$ python3 -q
>>> import numpy as np
>>> np.set_printoptions(precision=2, suppress=True, linewidth=100)
>>> A = np.load("layer1.npy")
>>> A
array([[-1, -1, -2,  2,  0, -2],
       [-3, -3, -6,  6,  0, -6],
       [-1, -1, -2,  2,  0, -2],
       [ 2,  2,  4, -4,  0,  4],
       [-3, -3, -6,  6,  0, -6],
       [-3, -3, -6,  6,  0, -6],
       [-3, -3, -6,  6,  0, -6],
       [ 1,  1,  2, -2,  0,  2],
       [-1, -1, -2,  2,  0, -2],
       [ 1,  1,  2, -2,  0,  2],
       [ 2,  2,  4, -4,  0,  4]])
>>> # rows 0 and 2 are equal
>>> U, sigma, vt = np.linalg.svd(A)
>>> sigma
array([26.19,  0.  ,  0.  ,  0.  ,  0.  ,  0.  ])
>>> Y = U[:, :1] @ np.diag(sigma[:1]) @ vt[:1]
>>> round(float(np.abs(A - Y).max()), 2)
0.0
>>> np.linalg.matrix_rank(Y)
np.int64(1)
>>> round(np.linalg.norm(A - Y, 2), 2), sigma[1]
(np.float64(0.0), np.float64(0.0))
>>> Y
array([[-1., -1., -2.,  2.,  0., -2.],
       [-3., -3., -6.,  6.,  0., -6.],
       [-1., -1., -2.,  2.,  0., -2.],
       [ 2.,  2.,  4., -4.,  0.,  4.],
       [-3., -3., -6.,  6.,  0., -6.],
       [-3., -3., -6.,  6.,  0., -6.],
       [-3., -3., -6.,  6.,  0., -6.],
       [ 1.,  1.,  2., -2.,  0.,  2.],
       [-1., -1., -2.,  2.,  0., -2.],
       [ 1.,  1.,  2., -2.,  0.,  2.],
       [ 2.,  2.,  4., -4.,  0.,  4.]])
>>> gram = A.T @ A
>>> np.linalg.svd(A, compute_uv=False) ** 2
array([686.,   0.,   0.,   0.,   0.,   0.])
>>> np.round(np.linalg.eigvalsh(gram)[::-1], 2) + 0
array([686.,   0.,   0.,   0.,   0.,   0.])
>>> np.diag(gram)
array([ 49,  49, 196, 196,   0, 196])
>>> np.allclose(gram, gram.T)
True
>>> rk = np.linalg.matrix_rank(A)
>>> rk
np.int64(1)
>>> N = np.linalg.svd(A)[2][rk:].T
>>> N @ N.T
array([[ 0.93, -0.07, -0.14,  0.14,  0.  , -0.14],
       [-0.07,  0.93, -0.14,  0.14,  0.  , -0.14],
       [-0.14, -0.14,  0.71,  0.29,  0.  , -0.29],
       [ 0.14,  0.14,  0.29,  0.71,  0.  ,  0.29],
       [ 0.  ,  0.  ,  0.  ,  0.  ,  1.  ,  0.  ],
       [-0.14, -0.14, -0.29,  0.29,  0.  ,  0.71]])
>>> [int(np.linalg.matrix_rank(np.delete(A, i, axis=0))) for i in range(11)]
[1, 1, 1, 1, 1, 1, 1, 1, 1, 1, 1]
>>> [int(np.linalg.matrix_rank(A[:i])) for i in range(1, len(A) + 1)]
[1, 1, 1, 1, 1, 1, 1, 1, 1, 1, 1]
>>> [int(np.linalg.matrix_rank(A[:, :j + 1])) for j in range(6)]
[1, 1, 1, 1, 1, 1]
>>> np.linalg.matrix_rank(A.T @ A), np.linalg.matrix_rank(A @ A.T)
(np.int64(1), np.int64(1))
>>> th = np.radians(36)
>>> R = np.eye(6)
>>> R[4, 4] = R[0, 0] = np.cos(th)
>>> R[4, 0], R[0, 4] = -np.sin(th), np.sin(th)
>>> R
array([[ 0.81,  0.  ,  0.  ,  0.  ,  0.59,  0.  ],
       [ 0.  ,  1.  ,  0.  ,  0.  ,  0.  ,  0.  ],
       [ 0.  ,  0.  ,  1.  ,  0.  ,  0.  ,  0.  ],
       [ 0.  ,  0.  ,  0.  ,  1.  ,  0.  ,  0.  ],
       [-0.59,  0.  ,  0.  ,  0.  ,  0.81,  0.  ],
       [ 0.  ,  0.  ,  0.  ,  0.  ,  0.  ,  1.  ]])
>>> Y = A @ R.T
>>> np.allclose(A @ A.T, Y @ Y.T)
True
>>> np.round(np.linalg.det(R), 2), round(np.trace(R), 2)
(np.float64(1.0), np.float64(5.62))
>>> np.linalg.svd(A, compute_uv=False), np.round(np.linalg.svd(Y, compute_uv=False), 2) + 0
(array([26.19,  0.  ,  0.  ,  0.  ,  0.  ,  0.  ]), array([26.19,  0.  ,  0.  ,  0.  ,  0.  ,  0.  ]))
>>> np.abs(Y - A).max(axis=0)
array([0.57, 0.  , 0.  , 0.  , 1.76, 0.  ])
